$ python -q
>>> import numpy as np
>>> from numpy import linalg as LA
>>> np.set_printoptions(suppress=True, linewidth=120)
>>> tidy = lambda a: np.round(a, 2) + 0
>>> J = np.load("run5.npy")
>>> J
array([[-4,  0,  6,  0],
       [-2,  0,  3,  0],
       [-8,  0, -8,  0],
       [-4,  0, -4,  0]])
>>> J.reshape(2, -1)
array([[-4,  0,  6,  0, -2,  0,  3,  0],
       [-8,  0, -8,  0, -4,  0, -4,  0]])
>>> J.reshape(4, 5)
Traceback (most recent call last):
  File "<python-input-7>", line 1, in <module>
    J.reshape(4, 5)
    ~~~~~~~~~^^^^^^
ValueError: cannot reshape array of size 16 into shape (4,5)
>>> T = J.reshape(4, 2, -1)
>>> T.transpose(1, 0, 2)
array([[[-4,  0],
        [-2,  0],
        [-8,  0],
        [-4,  0]],

       [[ 6,  0],
        [ 3,  0],
        [-8,  0],
        [-4,  0]]])
>>> np.einsum("ihd,jhd->hij", T, T).shape
(2, 4, 4)
>>> np.swapaxes(T, 1, 2)[0]
array([[-4,  6],
       [ 0,  0]])
>>> feats = np.loadtxt("test4.csv", delimiter=",")
>>> feats
array([[-10.,   0.,   1.,   0.,   0.,   2.,   1.,   1.],
       [  1.,  -8.,   2.,   0.,   2.,   2.,   1.,   1.],
       [  0.,   2.,  22.,   1.,   0.,   0.,   2.,   2.],
       [  1.,   0.,   0.,  -9.,   2.,   2.,   2.,   0.],
       [  0.,   2.,   2.,   0.,  11.,   2.,   0.,   1.],
       [  1.,   1.,   1.,   2.,   2., -10.,   2.,   0.],
       [  1.,   0.,   2.,   1.,   1.,   2., -28.,   1.],
       [  2.,   0.,   2.,   0.,   2.,   1.,   1.,  12.]])
>>> x = np.array([-1, -1, -2, -1, 0, -2, 2, 1])
>>> feats @ (2 * x)
array([  14.,    4.,  -82.,   16.,  -18.,   36., -130.,   12.])
>>> feats * x
array([[ 10.,  -0.,  -2.,  -0.,   0.,  -4.,   2.,   1.],
       [ -1.,   8.,  -4.,  -0.,   0.,  -4.,   2.,   1.],
       [ -0.,  -2., -44.,  -1.,   0.,  -0.,   4.,   2.],
       [ -1.,  -0.,  -0.,   9.,   0.,  -4.,   4.,   0.],
       [ -0.,  -2.,  -4.,  -0.,   0.,  -4.,   0.,   1.],
       [ -1.,  -1.,  -2.,  -2.,   0.,  20.,   4.,   0.],
       [ -1.,  -0.,  -4.,  -1.,   0.,  -4., -56.,   1.],
       [ -2.,  -0.,  -4.,  -0.,   0.,  -2.,   2.,  12.]])
>>> np.einsum("ij,j->i", feats, x)
array([  7.,   2., -41.,   8.,  -9.,  18., -65.,   6.])
>>> (feats @ x).argmax()
np.int64(5)
>>> (feats * x).sum(axis=1)
array([  7.,   2., -41.,   8.,  -9.,  18., -65.,   6.])
>>> np.sign((feats @ x).round(6))
array([ 1.,  1., -1.,  1., -1.,  1., -1.,  1.])
>>> feats @ np.ones(8)
array([ -5.,   1.,  29.,  -2.,  18.,  -1., -20.,  20.])
>>> (feats + feats.T) / 2
array([[-10. ,   0.5,   0.5,   0.5,   0. ,   1.5,   1. ,   1.5],
       [  0.5,  -8. ,   2. ,   0. ,   2. ,   1.5,   0.5,   0.5],
       [  0.5,   2. ,  22. ,   0.5,   1. ,   0.5,   2. ,   2. ],
       [  0.5,   0. ,   0.5,  -9. ,   1. ,   2. ,   1.5,   0. ],
       [  0. ,   2. ,   1. ,   1. ,  11. ,   2. ,   0.5,   1.5],
       [  1.5,   1.5,   0.5,   2. ,   2. , -10. ,   2. ,   0.5],
       [  1. ,   0.5,   2. ,   1.5,   0.5,   2. , -28. ,   1. ],
       [  1.5,   0.5,   2. ,   0. ,   1.5,   0.5,   1. ,  12. ]])
>>> (feats - feats.T) / 2
array([[ 0. , -0.5,  0.5, -0.5,  0. ,  0.5,  0. , -0.5],
       [ 0.5,  0. ,  0. ,  0. ,  0. ,  0.5,  0.5,  0.5],
       [-0.5,  0. ,  0. ,  0.5, -1. , -0.5,  0. ,  0. ],
       [ 0.5,  0. , -0.5,  0. ,  1. ,  0. ,  0.5,  0. ],
       [ 0. ,  0. ,  1. , -1. ,  0. ,  0. , -0.5, -0.5],
       [-0.5, -0.5,  0.5,  0. ,  0. ,  0. ,  0. , -0.5],
       [ 0. , -0.5,  0. , -0.5,  0.5,  0. ,  0. ,  0. ],
       [ 0.5, -0.5,  0. ,  0. ,  0.5,  0.5,  0. ,  0. ]])
>>> LA.determinant(feats)
Traceback (most recent call last):
  File "<python-input-24>", line 1, in <module>
    LA.determinant(feats)
    ^^^^^^^^^^^^^^
AttributeError: module 'numpy.linalg' has no attribute 'determinant'
>>> tidy(np.abs(LA.eigvals(feats)).max())
np.float64(28.4)
>>> U, sigma = LA.svd(feats)
Traceback (most recent call last):
  File "<python-input-26>", line 1, in <module>
    U, sigma = LA.svd(feats)
    ^^^^^^^^
ValueError: too many values to unpack (expected 2)
>>> U, sigma, Vt = LA.svd(feats, full_matrices=False)
>>> tidy(sigma)
array([28.45, 22.92, 13.52, 12.03, 10.5 , 10.01,  8.21,  6.32])
>>> tidy(np.sqrt((sigma ** 2).sum())), tidy(LA.norm(feats))
(np.float64(44.5), np.float64(44.5))
>>> np.abs(U[:, 0]).round(6).argmax()
np.int64(6)
>>> tidy(np.abs(Vt[0]))
array([0.04, 0.  , 0.03, 0.05, 0.03, 0.09, 0.99, 0.02])
>>> tidy(U.T @ U)
array([[1., 0., 0., 0., 0., 0., 0., 0.],
       [0., 1., 0., 0., 0., 0., 0., 0.],
       [0., 0., 1., 0., 0., 0., 0., 0.],
       [0., 0., 0., 1., 0., 0., 0., 0.],
       [0., 0., 0., 0., 1., 0., 0., 0.],
       [0., 0., 0., 0., 0., 1., 0., 0.],
       [0., 0., 0., 0., 0., 0., 1., 0.],
       [0., 0., 0., 0., 0., 0., 0., 1.]])
>>> U.shape, sigma.shape, Vt.shape
((8, 8), (8,), (8, 8))
>>> tidy(Vt @ Vt.T)
array([[1., 0., 0., 0., 0., 0., 0., 0.],
       [0., 1., 0., 0., 0., 0., 0., 0.],
       [0., 0., 1., 0., 0., 0., 0., 0.],
       [0., 0., 0., 1., 0., 0., 0., 0.],
       [0., 0., 0., 0., 1., 0., 0., 0.],
       [0., 0., 0., 0., 0., 1., 0., 0.],
       [0., 0., 0., 0., 0., 0., 1., 0.],
       [0., 0., 0., 0., 0., 0., 0., 1.]])
>>> arr = np.loadtxt("a.csv", delimiter=",")
>>> arr
array([[-0.3 ,  0.  ,  1.5 , -0.5 ,  1.2 , -0.5 ,  2.  , -0.4 ,  0.3 , -0.5 ],
       [ 0.8 ,  2.3 ,  0.01,  1.1 ,  0.3 , -0.9 , -0.5 ,  0.  ,  0.6 ,  0.  ],
       [-1.6 ,  0.3 ,  7.78,  0.5 , -0.8 ,  0.7 , -0.2 ,  0.  , -1.  , -2.6 ],
       [ 0.1 , -0.9 , -0.59,  1.2 ,  0.8 ,  0.1 , -1.4 , -0.6 , -0.7 ,  0.2 ],
       [ 0.9 , -0.6 ,  5.38,  0.2 , -1.4 , -1.  ,  0.3 , -0.2 ,  0.3 , -1.8 ],
       [ 1.3 , -0.3 , -3.01, -0.6 , -0.5 , -1.9 , -0.8 ,  1.4 , -0.8 ,  1.  ],
       [ 2.  ,  0.5 , -3.  , -0.2 , -0.1 ,  0.6 ,  0.4 , -1.2 , -1.4 ,  1.  ],
       [-0.2 ,  0.8 ,  2.08,  0.9 ,  0.6 ,  0.6 , -0.7 , -2.6 , -0.2 , -0.7 ],
       [-1.1 ,  0.1 ,  0.59, -1.  ,  0.9 ,  1.5 ,  1.1 , -0.7 , -0.6 , -0.2 ],
       [ 0.4 , -0.1 ,  3.05, -0.1 , -1.9 , -1.  ,  3.  , -0.4 , -0.5 , -1.  ],
       [ 0.  ,  0.3 ,  4.2 , -1.6 ,  0.2 ,  0.9 , -0.6 ,  0.6 , -0.9 , -1.4 ],
       [ 0.5 ,  0.6 , -2.38,  1.1 , -0.4 , -1.7 ,  0.6 ,  0.5 , -0.4 ,  0.8 ],
       [-0.9 ,  1.  ,  0.59, -0.3 ,  0.5 , -0.3 ,  0.2 ,  0.4 , -2.5 , -0.2 ],
       [ 0.5 , -1.1 ,  3.01, -0.4 ,  0.  ,  0.2 , -0.4 , -0.8 ,  0.  , -1.  ],
       [-0.2 , -1.6 , -2.43, -0.3 ,  0.6 ,  1.6 ,  0.6 , -0.1 , -0.9 ,  0.8 ],
       [-0.5 ,  2.3 , -0.33,  1.2 , -1.1 , -0.7 ,  0.  , -1.9 , -0.6 ,  0.1 ],
       [ 1.2 ,  0.5 , -3.29, -0.5 ,  0.1 , -0.1 ,  0.4 , -0.6 ,  0.7 ,  1.1 ],
       [-0.1 , -0.1 ,  0.31,  1.1 , -0.4 ,  0.1 ,  0.4 ,  0.7 ,  1.3 , -0.1 ],
       [-0.2 , -0.4 , -0.28,  0.5 , -1.3 , -0.2 ,  0.2 ,  1.9 , -0.6 ,  0.1 ],
       [ 1.4 , -1.8 , -0.31, -0.6 , -0.1 ,  1.3 , -0.8 , -0.2 , -0.2 ,  0.1 ],
       [ 0.7 ,  0.6 , -1.26,  2.  ,  0.1 ,  2.2 ,  1.6 , -0.2 , -2.3 ,  0.4 ],
       [-0.5 , -0.5 ,  1.47, -0.3 ,  0.  ,  0.  , -0.3 , -0.8 ,  1.2 , -0.5 ],
       [ 1.1 ,  1.6 , -0.33,  0.6 ,  0.5 ,  0.4 ,  0.9 , -1.  , -0.6 ,  0.1 ],
       [ 0.3 , -0.6 , -0.89,  1.1 ,  0.5 , -0.8 , -0.8 , -2.3 ,  0.7 ,  0.3 ],
       [ 0.3 , -0.4 ,  2.65,  1.8 ,  0.4 , -0.6 ,  0.7 ,  0.2 , -0.9 , -0.9 ],
       [-0.4 ,  2.  ,  2.69,  0.  , -0.4 ,  0.2 , -1.4 , -0.7 , -0.4 , -0.9 ],
       [ 1.  ,  1.7 ,  2.09, -0.1 , -0.5 , -1.7 ,  1.3 , -2.  , -2.1 , -0.7 ],
       [ 0.6 , -1.2 ,  4.51, -1.4 ,  1.2 ,  0.9 ,  1.4 ,  0.4 ,  1.9 , -1.5 ],
       [ 0.7 , -0.4 , -5.4 , -0.7 , -0.4 , -0.2 , -0.7 , -0.4 , -0.7 ,  1.8 ],
       [ 0.  , -0.4 , -6.59,  0.8 ,  1.5 , -1.4 , -0.5 , -0.5 ,  1.6 ,  2.2 ],
       [-0.4 , -0.9 ,  4.49, -0.7 ,  0.5 , -1.2 ,  1.1 ,  0.7 , -0.4 , -1.5 ],
       [-0.4 , -0.4 , -7.24,  0.4 , -0.1 , -1.9 ,  1.4 ,  0.2 , -0.4 ,  2.4 ],
       [ 0.3 , -1.2 ,  5.71, -0.8 ,  0.6 , -1.2 , -1.4 ,  1.6 , -0.5 , -1.9 ],
       [-0.2 , -0.5 , -1.47,  1.2 ,  0.1 , -0.5 , -0.8 , -1.2 , -0.5 ,  0.5 ],
       [-0.1 ,  0.3 ,  4.51,  1.2 , -0.8 ,  0.9 , -0.8 ,  0.9 , -1.  , -1.5 ],
       [ 0.9 , -0.7 , -0.62,  0.9 ,  0.6 ,  1.6 ,  0.2 ,  0.7 ,  0.9 ,  0.2 ]])
>>> x = np.array([3, 3, 5, -3, 1, 1, -1, -4, -4, 2])
>>> rhs = arr @ x
>>> tidy(LA.lstsq(arr, rhs)[0])
array([ 3.,  3.,  5., -3.,  1.,  1., -1., -4., -4.,  2.])
>>> tidy(LA.solve(arr.T @ arr, arr.T @ rhs))
array([ 3.,  3.,  5., -3.,  1.,  1., -1., -4., -4.,  2.])
>>> tidy(LA.pinv(arr) @ arr)
array([[1., 0., 0., 0., 0., 0., 0., 0., 0., 0.],
       [0., 1., 0., 0., 0., 0., 0., 0., 0., 0.],
       [0., 0., 1., 0., 0., 0., 0., 0., 0., 0.],
       [0., 0., 0., 1., 0., 0., 0., 0., 0., 0.],
       [0., 0., 0., 0., 1., 0., 0., 0., 0., 0.],
       [0., 0., 0., 0., 0., 1., 0., 0., 0., 0.],
       [0., 0., 0., 0., 0., 0., 1., 0., 0., 0.],
       [0., 0., 0., 0., 0., 0., 0., 1., 0., 0.],
       [0., 0., 0., 0., 0., 0., 0., 0., 1., 0.],
       [0., 0., 0., 0., 0., 0., 0., 0., 0., 1.]])
>>> rng = np.random.default_rng(60783)
>>> rhs = rhs + 0.02 * rng.normal(size=36)
>>> tidy(rhs)
array([  6.2 ,   3.57,  32.41,  -1.06,  20.48, -12.23,   5.59,  21.21,   9.03,  12.15,  26.74, -13.42,  12.15,  16.23,
        -9.42,   8.56,  -8.49, -11.25, -11.41,   2.87,   3.1 ,   2.95,  11.26,  -1.17,   7.64,  22.05,  30.37,  13.45,
       -15.92, -35.93,  14.65, -37.59,  20.87,  -4.87,  17.84,  -9.18])
>>> b, *_ = LA.lstsq(arr, rhs)
>>> tidy(LA.norm(rhs - arr @ b))
np.float64(0.11)
>>> [round(float(LA.norm(LA.solve(arr.T @ arr + lam * np.eye(10), arr.T @ rhs))), 2) for lam in (0, 1, 10, 100)]
[9.29, 8.65, 7.2, 3.97]
